$ python3 -q
>>> import numpy as np
>>> np.set_printoptions(precision=2, suppress=True, linewidth=160, floatmode="fixed")
>>> W0 = np.load("run12.npy")
>>> W0
array([[-0.46,  0.51,  0.20,  1.98, -4.97,  1.93,  3.31],
       [-0.85, -0.02,  0.95,  4.98,  1.42, -6.05,  0.52],
       [-0.73, -4.64,  2.08,  2.97,  1.11,  3.76, -2.23],
       [-0.86, -6.18, -4.10, -2.42,  0.38, -1.18,  2.88],
       [ 2.71,  1.02, -6.08,  2.15, -1.49, -1.55, -3.04],
       [ 5.91,  1.82,  0.65,  2.91,  2.08,  4.02,  3.15]])
>>> left, sv, vt = np.linalg.svd(W0, full_matrices=False)
>>> left.shape, sv.shape, vt.shape
((6, 6), (6,), (6, 7))
>>> np.allclose(left * sv @ vt, W0)
True
>>> np.round(left.T @ W0 @ vt.T, 2) + 0
array([[10.00,  0.00,  0.00,  0.00,  0.00,  0.00],
       [ 0.00,  9.00,  0.00,  0.00,  0.00,  0.00],
       [ 0.00,  0.00,  8.10,  0.00,  0.00,  0.00],
       [ 0.00,  0.00,  0.00,  7.29,  0.00,  0.00],
       [ 0.00,  0.00,  0.00,  0.00,  6.56,  0.00],
       [ 0.00,  0.00,  0.00,  0.00,  0.00,  5.90]])
>>> np.cumsum(sv ** 2) / np.sum(sv ** 2)
array([0.26, 0.48, 0.65, 0.79, 0.91, 1.00])
>>> sv / sv[0]
array([1.00, 0.90, 0.81, 0.73, 0.66, 0.59])
>>> vec = np.array([-5, 5, 4, -3, 2, -5, -5])
>>> a = np.maximum(W0 @ vec, 0)
>>> np.maximum(W0 @ vec, 0) - np.maximum(-W0 @ vec, 0)
array([-36.43,  23.50, -25.57, -43.48, -19.25, -58.27])
>>> W0.T @ a
array([ -19.97,   -0.47,   22.32,  117.03,   33.37, -142.17,   12.22])
>>> np.flatnonzero(a > 1e-9)
array([1])
>>> np.maximum(W0 @ (3 * vec), 0)
array([ 0.00, 70.50,  0.00,  0.00,  0.00,  0.00])
>>> np.count_nonzero(W0)
np.int64(42)
>>> W0.sum(axis=1)
array([  2.50,   0.95,   2.32, -11.48,  -6.28,  20.54])
>>> np.linalg.svd(W0, compute_uv=False)
array([10.00,  9.00,  8.10,  7.29,  6.56,  5.90])
>>> np.abs(W0).max()
np.float64(6.18)
>>> W0[:, 7]
Traceback (most recent call last):
  File "<python-input-20>", line 1, in <module>
    W0[:, 7]
    ~~^^^^^^
IndexError: index 7 is out of bounds for axis 1 with size 7
>>> B = W0 / np.linalg.norm(W0, axis=1, keepdims=True)
>>> G = B @ B.T
>>> G[0]
array([ 1.00, -0.12, -0.03, -0.05, -0.06,  0.21])
>>> G
array([[ 1.00, -0.12, -0.03, -0.05, -0.06,  0.21],
       [-0.12,  1.00, -0.08, -0.09,  0.13, -0.14],
       [-0.03, -0.08,  1.00,  0.05, -0.23,  0.12],
       [-0.05, -0.09,  0.05,  1.00,  0.05, -0.28],
       [-0.06,  0.13, -0.23,  0.05,  1.00,  0.02],
       [ 0.21, -0.14,  0.12, -0.28,  0.02,  1.00]])
>>> (G - 2 * np.eye(6)).round(6).argmax(axis=1)
array([5, 4, 5, 4, 1, 0])
>>> (np.abs(G) > 0.9).astype(int)
array([[1, 0, 0, 0, 0, 0],
       [0, 1, 0, 0, 0, 0],
       [0, 0, 1, 0, 0, 0],
       [0, 0, 0, 1, 0, 0],
       [0, 0, 0, 0, 1, 0],
       [0, 0, 0, 0, 0, 1]])
>>> np.linalg.norm(B, axis=1)
array([1.00, 1.00, 1.00, 1.00, 1.00, 1.00])
>>> round(np.degrees(np.arccos(np.clip(G[0, 3], -1, 1))), 2)
np.float64(93.08)
>>> np.argwhere(np.triu(np.abs(G) > 0.95, 1))
array([], shape=(0, 2), dtype=int64)
>>> A = np.load("x.npy")
>>> A
array([[ 0.08,  0.03, -0.12,  0.11, -0.18, -0.12],
       [ 0.03,  0.01, -0.04,  0.04, -0.07, -0.04],
       [-0.12, -0.04,  0.18, -0.16,  0.27,  0.18],
       [ 0.11,  0.04, -0.16,  0.15, -0.25, -0.16],
       [-0.18, -0.07,  0.27, -0.25,  0.40,  0.27],
       [-0.12, -0.04,  0.18, -0.16,  0.27,  0.18]])
>>> np.abs(np.diag(np.linalg.qr(A)[1])) > 1e-9
array([ True, False, False, False, False, False])
>>> round(float(np.trace(np.linalg.pinv(A) @ A)), 2)
1.0
>>> np.linalg.lstsq(A[:-1].T, A[-1])[2]
np.int32(1)
>>> w, vecs = np.linalg.eigh(A)
>>> vec = np.array([-5, 1, -5, 5, 4, 3])
>>> vecs * np.abs(w) @ vecs.T
array([[ 0.08,  0.03, -0.12,  0.11, -0.18, -0.12],
       [ 0.03,  0.01, -0.04,  0.04, -0.07, -0.04],
       [-0.12, -0.04,  0.18, -0.16,  0.27,  0.18],
       [ 0.11,  0.04, -0.16,  0.15, -0.25, -0.16],
       [-0.18, -0.07,  0.27, -0.25,  0.40,  0.27],
       [-0.12, -0.04,  0.18, -0.16,  0.27,  0.18]])
>>> round(np.abs(A).sum(axis=1).max(), 2), round(np.abs(w).max(), 2)
(np.float64(1.43), np.float64(1.0))
>>> r = np.linalg.matrix_rank(A)
>>> r
np.int64(1)
>>> null = np.linalg.svd(A)[2][r:].T
>>> null.shape
(6, 5)
>>> basis = np.array([[1, 1, 5, -4, 3, 4, 4],
...     [2, 2, -5, 1, 4, 5, -3],
...     [-3, -3, -1, 5, 0, -1, 4]])
>>> rng = np.random.default_rng(82137)
>>> arr = rng.normal(size=(16, 3)) @ basis + np.array([-1, -1, -3, 2, 2, 0, -2])
>>> arr
array([[ -3.50,  -3.50,  -5.52,   6.58,  -1.23,  -4.63,  -2.33],
       [  3.67,   3.67,  -1.18,  -4.50,   9.41,  10.08,  -2.12],
       [-12.55, -12.55,   1.41,  15.65,  -0.20,  -5.99,  16.82],
       [ -0.62,  -0.62, -11.86,   6.22,  -1.93,  -4.82, -11.30],
       [ -0.76,  -0.76,  -2.46,   0.65,  -1.37,  -3.78,  -4.74],
       [  0.21,   0.21,   2.85,  -1.83,  10.13,  10.01,   6.32],
       [ -3.16,  -3.16,   4.60,  -1.54,  -7.88, -11.69,  -1.84],
       [  0.41,   0.41,   1.75,  -3.34,   0.44,  -1.12,  -2.46],
       [ -4.99,  -4.99,   9.92,  -2.32,  -8.47, -12.70,   3.84],
       [ -0.61,  -0.61,  -7.64,   4.65,   3.61,   1.75,  -4.22],
       [  2.88,   2.88,  -0.65,  -3.62,   9.71,  10.20,  -0.32],
       [ -6.63,  -6.63,  -4.29,  10.62,  -0.03,  -4.18,   4.24],
       [  4.19,   4.19, -10.84,  -0.86,   0.96,   0.09, -15.74],
       [  4.65,   4.65, -11.58,   0.70,  10.02,  10.62,  -9.64],
       [ -2.46,  -2.46,  -6.89,   5.21,  -4.92,  -8.60,  -7.75],
       [  0.48,   0.48,  -7.95,   3.81,   6.41,   5.31,  -3.83]])
>>> basis = arr[[11, 13]].astype(float)
>>> for _ in range(6):
...     lab = np.linalg.norm(arr[:, None] - basis, axis=-1).argmin(axis=1)
...     basis = np.array([arr[lab == j].mean(axis=0) for j in range(2)])
... 
>>> lab
array([0, 1, 0, 0, 0, 1, 0, 0, 0, 1, 1, 0, 1, 1, 0, 1])
>>> basis
array([[-3.81, -3.81, -1.48,  4.19, -2.84, -6.39, -0.61],
       [ 2.21,  2.21, -5.29, -0.24,  7.18,  6.87, -4.22]])
>>> np.abs(basis[1] - basis[0]).argmax()
np.int64(5)
>>> basis[1] - basis[0]
array([ 6.02,  6.02, -3.81, -4.43, 10.02, 13.26, -3.61])
>>> lab = arr[:, 2] > np.median(arr[:, 2])
>>> r0 = arr[lab].mean(axis=0) - arr[~lab].mean(axis=0)
>>> np.argsort(-np.abs(r0).round(6), kind="stable")
array([2, 6, 3, 0, 1, 4, 5])
>>> lab.astype(int)
array([0, 1, 1, 0, 1, 1, 1, 1, 1, 0, 1, 0, 0, 0, 0, 0])
>>> round((((arr - arr.mean(axis=0)) @ r0 > 0) == lab).mean(), 2)
np.float64(0.88)
>>> ((arr - arr.mean(axis=0)) @ r0 > 0).astype(int)
array([0, 1, 1, 0, 0, 1, 1, 1, 1, 0, 1, 1, 0, 0, 0, 0])
>>> left, sv, vt = np.linalg.svd(arr)
>>> vecs = vt[:(sv > 1e-8).sum()]
>>> vec = arr[13] + -3 * arr[5] + rng.integers(2) * np.eye(7)[5]
>>> vec
array([  4.01,   4.01, -20.12,   6.21, -20.37, -18.40, -28.62])
>>> np.allclose(vecs.T @ vecs @ vec, vec)
False
>>> vecs.T @ vecs
array([[ 0.32,  0.32, -0.06, -0.14, -0.19,  0.23, -0.06],
       [ 0.32,  0.32, -0.06, -0.14, -0.19,  0.23, -0.06],
       [-0.06, -0.06,  0.60, -0.39, -0.01, -0.11,  0.27],
       [-0.14, -0.14, -0.39,  0.59, -0.10,  0.01,  0.21],
       [-0.19, -0.19, -0.01, -0.10,  0.79,  0.27, -0.10],
       [ 0.23,  0.23, -0.11,  0.01,  0.27,  0.62,  0.21],
       [-0.06, -0.06,  0.27,  0.21, -0.10,  0.21,  0.77]])
>>> np.diag(vecs.T @ vecs)
array([0.32, 0.32, 0.60, 0.59, 0.79, 0.62, 0.77])
>>> np.linalg.matrix_rank(np.vstack([arr, vec]))
np.int64(5)
>>> np.abs(np.diag(np.linalg.qr(arr)[1])) > 1e-9
array([ True, False,  True,  True,  True, False, False])
>>> arr @ np.linalg.pinv(arr) @ arr
array([[ -3.50,  -3.50,  -5.52,   6.58,  -1.23,  -4.63,  -2.33],
       [  3.67,   3.67,  -1.18,  -4.50,   9.41,  10.08,  -2.12],
       [-12.55, -12.55,   1.41,  15.65,  -0.20,  -5.99,  16.82],
       [ -0.62,  -0.62, -11.86,   6.22,  -1.93,  -4.82, -11.30],
       [ -0.76,  -0.76,  -2.46,   0.65,  -1.37,  -3.78,  -4.74],
       [  0.21,   0.21,   2.85,  -1.83,  10.13,  10.01,   6.32],
       [ -3.16,  -3.16,   4.60,  -1.54,  -7.88, -11.69,  -1.84],
       [  0.41,   0.41,   1.75,  -3.34,   0.44,  -1.12,  -2.46],
       [ -4.99,  -4.99,   9.92,  -2.32,  -8.47, -12.70,   3.84],
       [ -0.61,  -0.61,  -7.64,   4.65,   3.61,   1.75,  -4.22],
       [  2.88,   2.88,  -0.65,  -3.62,   9.71,  10.20,  -0.32],
       [ -6.63,  -6.63,  -4.29,  10.62,  -0.03,  -4.18,   4.24],
       [  4.19,   4.19, -10.84,  -0.86,   0.96,   0.09, -15.74],
       [  4.65,   4.65, -11.58,   0.70,  10.02,  10.62,  -9.64],
       [ -2.46,  -2.46,  -6.89,   5.21,  -4.92,  -8.60,  -7.75],
       [  0.48,   0.48,  -7.95,   3.81,   6.41,   5.31,  -3.83]])
>>> np.allclose(arr[:-1].T @ np.linalg.lstsq(arr[:-1].T, arr[-1])[0], arr[-1])
True
>>> try:
...     np.linalg.inv(arr)
... except np.linalg.LinAlgError as e:
...     print("failed:", e)
... 
failed: Last 2 dimensions of the array must be square
